$ ipython --no-banner

In [1]: import numpy as np

In [2]: np.set_printoptions(precision=3, suppress=True, linewidth=100, floatmode="fixed")

In [3]: Y = np.array([[5, 4, 3, 4, 0],
   ...:     [3, 4, 4, 1, 2],
   ...:     [1, 0, 3, 0, 3],
   ...:     [3, 1, 0, 4, 3],
   ...:     [1, 3, 1, 4, 1]])

In [4]: Y[-1] = Y[0]

In [5]: mat = Y + 0.1 * np.eye(5)

In [6]: mat
Out[6]: 
array([[5.100, 4.000, 3.000, 4.000, 0.000],
       [3.000, 4.100, 4.000, 1.000, 2.000],
       [1.000, 0.000, 3.100, 0.000, 3.000],
       [3.000, 1.000, 0.000, 4.100, 3.000],
       [5.000, 4.000, 3.000, 4.000, 0.100]])

In [7]: Y = np.linalg.invert(mat)
AttributeError: module 'numpy.linalg' has no attribute 'invert'


In [8]: Y = np.inv(mat)
AttributeError: module 'numpy' has no attribute 'inv'


In [9]: Y = np.linalg.inv(mat)

In [10]: np.round(np.linalg.slogdet(mat)[0], 3)
Out[10]: np.float64(-1.0)

In [11]: np.round(np.linalg.inv(Y), 3) + 0
Out[11]: 
array([[5.100, 4.000, 3.000, 4.000, 0.000],
       [3.000, 4.100, 4.000, 1.000, 2.000],
       [1.000, 0.000, 3.100, 0.000, 3.000],
       [3.000, 1.000, 0.000, 4.100, 3.000],
       [5.000, 4.000, 3.000, 4.000, 0.100]])

In [12]: (np.abs(Y) > 1e-9).astype(int)
Out[12]: 
array([[1, 1, 1, 1, 1],
       [1, 1, 1, 1, 1],
       [1, 1, 1, 1, 1],
       [1, 1, 1, 1, 1],
       [1, 1, 1, 1, 1]])

In [13]: A = np.load("run14.npy")

In [14]: A
Out[14]: 
array([[-1,  2,  2],
       [-4, -1, -1],
       [-5, -2, -2],
       [-2,  1,  1],
       [-6, -3, -3],
       [-5, -2, -2],
       [-6, -3, -3]])

In [15]: # rows 2 and 5 are equal

In [16]: np.linalg.cond(A) > 100
Out[16]: np.True_

In [17]: np.round(np.linalg.norm(A, 2) / np.linalg.norm(A), 3)
Out[17]: np.float64(0.963)

In [18]: np.argsort(-np.linalg.norm(A, axis=0).round(6), kind="stable")[:3]
Out[18]: array([0, 1, 2])
